$ ipython --no-banner

In [1]: import numpy as np

In [2]: import numpy.linalg as la

In [3]: np.set_printoptions(precision=2, suppress=True, linewidth=140)

In [4]: f = np.array([-2, -1, 1]) + 0.5

In [5]: feats = np.eye(3) - 2 * np.outer(f, f) / (f @ f)

In [6]: feats
Out[6]: 
array([[ 0.05, -0.32,  0.95],
       [-0.32,  0.89,  0.32],
       [ 0.95,  0.32,  0.05]])

In [7]: vec = np.array([-1, -4, -4])

In [8]: np.round(la.det(feats), 2)
Out[8]: np.float64(-1.0)

In [9]: [p for p in range(1, 25) if np.allclose(la.matrix_power(feats, p), np.eye(3))]
Out[9]: [2, 4, 6, 8, 10, 12, 14, 16, 18, 20, 22, 24]

In [10]: rng = np.random.default_rng(33)

In [11]: labels = rng.permutation(3)

In [12]: Y = feats[:, labels] * rng.choice([-1, 1], 3)

In [13]: Y
Out[13]: 
array([[ 0.05, -0.32,  0.95],
       [-0.32,  0.89,  0.32],
       [ 0.95,  0.32,  0.05]])

In [14]: U, _, vt = la.svd(feats.T @ Y)

In [15]: np.round(U @ vt, 2) + 0
Out[15]: 
array([[1., 0., 0.],
       [0., 1., 0.],
       [0., 0., 1.]])

In [16]: G = feats.T @ feats

In [17]: la.eigvalsh(G)[::-1]
Out[17]: array([1., 1., 1.])

In [18]: np.diag(G)
Out[18]: array([1., 1., 1.])

In [19]: la.matrix_rank(G)
Out[19]: np.int64(3)

In [20]: np.allclose(G, G.T)
Out[20]: True

In [21]: round(float(la.eigvalsh(feats).min()), 2)
Out[21]: -1.0

In [22]: [round(float(la.det(feats[:i, :i])), 2) + 0 for i in range(1, 4)]
Out[22]: [0.05, -0.05, -1.0]

In [23]: data = np.array([[0, 1, 0], [1, 0, 0], [0, 0, 0]])

In [24]: data
Out[24]: 
array([[0, 1, 0],
       [1, 0, 0],
       [0, 0, 0]])

In [25]: la.lstsq(data[:-1].T, data[-1])[2]
Out[25]: np.int32(2)

In [26]: np.allclose(data[:-1].T @ la.lstsq(data[:-1].T, data[-1])[0], data[-1])
Out[26]: True

In [27]: np.unique(data.round(6), axis=0).shape
Out[27]: (3, 3)

In [28]: la.inv(data)
LinAlgError: Singular matrix


In [29]: E = np.load("arr.npy")

In [30]: E
Out[30]: 
array([[1, 3, 0, 0, 0, 0],
       [2, 3, 0, 0, 0, 0],
       [0, 1, 0, 0, 0, 0],
       [0, 0, 1, 3, 0, 0],
       [0, 0, 2, 3, 0, 0],
       [0, 0, 0, 1, 0, 0],
       [0, 0, 0, 0, 1, 3],
       [0, 0, 0, 0, 2, 3],
       [0, 0, 0, 0, 0, 1]])

In [31]: U, s, vt = la.svd(E, full_matrices=False)

In [32]: s / s[0]
Out[32]: array([1.  , 1.  , 1.  , 0.16, 0.16, 0.16])

In [33]: U.shape, s.shape, vt.shape
Out[33]: ((9, 6), (6,), (6, 6))

In [34]: np.round(U.T @ U, 2) + 0
Out[34]: 
array([[1., 0., 0., 0., 0., 0.],
       [0., 1., 0., 0., 0., 0.],
       [0., 0., 1., 0., 0., 0.],
       [0., 0., 0., 1., 0., 0.],
       [0., 0., 0., 0., 1., 0.],
       [0., 0., 0., 0., 0., 1.]])

In [35]: J = np.load("data.npy")

In [36]: J
Out[36]: 
array([[ 1, -3],
       [-3,  9]])

In [37]: # symmetric, so the eigenvalues are real

In [38]: ev, V = la.eigh(J)

In [39]: vec = np.array([-8, -9])

In [40]: (np.sign(V[:, -1].round(6)) == np.sign(V[0, -1].round(6))).astype(int)
Out[40]: array([1, 0])

In [41]: np.abs(J).sum(axis=1).max(), np.abs(ev).max()
Out[41]: (np.int64(12), np.float64(10.0))

In [42]: la.eigvalsh(J[1:, 1:])
Out[42]: array([9.])

In [43]: [round(float(x), 2) for x in la.svd(J, compute_uv=False)[:3]]
Out[43]: [10.0, 0.0]

In [44]: la.matrix_rank(J, rtol=0.1)
Out[44]: np.int64(1)

In [45]: np.argsort(-la.norm(J, axis=0).round(6), kind="stable")[:3]
Out[45]: array([1, 0])

In [46]: np.abs(np.diag(la.qr(J)[1])) > 1e-9
Out[46]: array([ True, False])

In [47]: J @ la.pinv(J) @ J
Out[47]: 
array([[ 1., -3.],
       [-3.,  9.]])

In [48]: np.allclose(J[:-1].T @ la.lstsq(J[:-1].T, J[-1])[0], J[-1])
Out[48]: True

In [49]: np.unique(J.round(6), axis=0).shape
Out[49]: (2, 2)

In [50]: round(float(np.trace(la.pinv(J) @ J)), 2)
Out[50]: 1.0

In [51]: Y = J / np.sqrt((J ** 2).mean(axis=1, keepdims=True))

In [52]: la.matrix_rank(J - J.mean(axis=1, keepdims=True))
Out[52]: np.int64(1)

In [53]: la.matrix_rank(Y) == la.matrix_rank(J)
Out[53]: np.True_

In [54]: J - J.mean(axis=1, keepdims=True)
Out[54]: 
array([[ 2., -2.],
       [-6.,  6.]])

In [55]: np.kron(np.eye(2, dtype=int), J)
Out[55]: 
array([[ 1, -3,  0,  0],
       [-3,  9,  0,  0],
       [ 0,  0,  1, -3],
       [ 0,  0, -3,  9]])

In [56]: np.round(la.det(J[::-1]), 2)
Out[56]: np.float64(0.0)

In [57]: np.einsum("ij,ji->", J, J)
Out[57]: np.int64(100)

In [58]: np.round(la.det(2 * J), 2), round(float(la.det(J)), 2)
Out[58]: (np.float64(-0.0), -0.0)

In [59]: np.round(la.eigvals(J).sum().real, 2)
Out[59]: np.float64(10.0)

In [60]: arr = np.load("block14.npy")

In [61]: arr
Out[61]: 
array([[0, 0, 0, 0, 0],
       [0, 0, 1, 1, 0],
       [0, 1, 0, 0, 0],
       [0, 1, 0, 0, 1],
       [0, 0, 0, 1, 0]])

In [62]: T = np.stack([feats, 4 * feats, feats[::-1]])

In [63]: (T @ feats.T).shape
Out[63]: (3, 3, 3)

In [64]: la.norm(T, axis=(1, 2))
Out[64]: array([1.73, 6.93, 1.73])

In [65]: la.matrix_rank(T)
Out[65]: array([3, 3, 3])

In [66]: la.matrix_rank(T.reshape(3, -1))
Out[66]: np.int64(2)

In [67]: np.round(la.norm(arr, 2) / la.norm(arr), 2)
Out[67]: np.float64(0.66)

In [68]: la.matrix_rank(arr, rtol=0.1)
Out[68]: np.int64(4)
